In [1]: import numpy as np

In [2]: np.set_printoptions(suppress=True, linewidth=160)

In [3]: J = np.array([[4.0, 1.0, 1.0, 1.0, 1.0],
   ...:     [1.0, 4.0, 1.0, 1.0, 1.0],
   ...:     [1.0, 1.0, 4.0, 1.0, 1.0],
   ...:     [1.0, 1.0, 1.0, 4.0, 1.0],
   ...:     [1.0, 1.0, 1.0, 1.0, 4.0]])

In [4]: (J @ J)[0]
Out[4]: array([20., 11., 11., 11., 11.])

In [5]: J @ np.ones(5)
Out[5]: array([8., 8., 8., 8., 8.])

In [6]: A2 = np.array([[-7, 4, 0, -9, 4, 0, -8],
   ...:     [-3, 4, -9, -3, 6, 1, 5],
   ...:     [4, -2, -8, 2, -5, 6, 9],
   ...:     [-4, 8, -2, -1, -9, 7, -7],
   ...:     [-9, -7, 2, 4, -6, -8, -7],
   ...:     [3, 3, -4, 0, 4, -3, -9],
   ...:     [0, 6, 1, 5, -9, -5, -5]])

In [7]: feats = A2 + A2.T

In [8]: feats
Out[8]: 
array([[-14,   1,   4, -13,  -5,   3,  -8],
       [  1,   8, -11,   5,  -1,   4,  11],
       [  4, -11, -16,   0,  -3,   2,  10],
       [-13,   5,   0,  -2,  -5,   7,  -2],
       [ -5,  -1,  -3,  -5, -12,  -4, -16],
       [  3,   4,   2,   7,  -4,  -6, -14],
       [ -8,  11,  10,  -2, -16, -14, -10]])

In [9]: rng = np.random.default_rng(742)

In [10]: lab = rng.permutation(7)

In [11]: print(lab)
[6 5 0 2 1 3 4]

In [12]: A2 = feats[lab][:, lab]

In [13]: A2
Out[13]: 
array([[-10, -14,  -8,  10,  11,  -2, -16],
       [-14,  -6,   3,   2,   4,   7,  -4],
       [ -8,   3, -14,   4,   1, -13,  -5],
       [ 10,   2,   4, -16, -11,   0,  -3],
       [ 11,   4,   1, -11,   8,   5,  -1],
       [ -2,   7, -13,   0,   5,  -2,  -5],
       [-16,  -4,  -5,  -3,  -1,  -5, -12]])

In [14]: np.trace(A2)
Out[14]: np.int64(-52)

In [15]: w, evecs = np.linalg.eigh(feats)

In [16]: vec = np.array([-3, -2, 1, -2, 3, 3, 1])

In [17]: print(np.round(vec @ feats @ vec / (vec @ vec), 2), round(w[0], 2), round(float(w[-1]), 2))
-16.86 -42.34 18.3

In [18]: np.round(np.linalg.eigvalsh(feats[1:, 1:]), 2)
Out[18]: array([-38.8 , -20.23, -11.17,   2.99,  11.85,  17.36])

In [19]: vec = np.array([8, 3, -6, 6, 8, -4, -3])

In [20]: print(feats * vec)
[[-112    3  -24  -78  -40  -12   24]
 [   8   24   66   30   -8  -16  -33]
 [  32  -33   96    0  -24   -8  -30]
 [-104   15    0  -12  -40  -28    6]
 [ -40   -3   18  -30  -96   16   48]
 [  24   12  -12   42  -32   24   42]
 [ -64   33  -60  -12 -128   56   30]]

In [21]: feats @ np.ones(7)
Out[21]: array([-32.,  17., -14., -10., -46.,  -8., -29.])

In [22]: (feats @ vec).argmax()
Out[22]: np.int64(5)

In [23]: np.einsum("ij,j->i", feats, vec)
Out[23]: array([-239,   71,   33, -163,  -87,  100, -145])

In [24]: print(feats @ np.eye(7)[3])
[-13.   5.   0.  -2.  -5.   7.  -2.]

In [25]: (feats * vec).sum(axis=1)
Out[25]: array([-239,   71,   33, -163,  -87,  100, -145])

In [26]: print(np.linalg.norm(feats @ vec) <= np.linalg.norm(feats, 2) * np.linalg.norm(vec) + 1e-9)
True

In [27]: feats @ vec
Out[27]: array([-239,   71,   33, -163,  -87,  100, -145])

In [28]: print(feats @ (2 * vec))
[-478  142   66 -326 -174  200 -290]
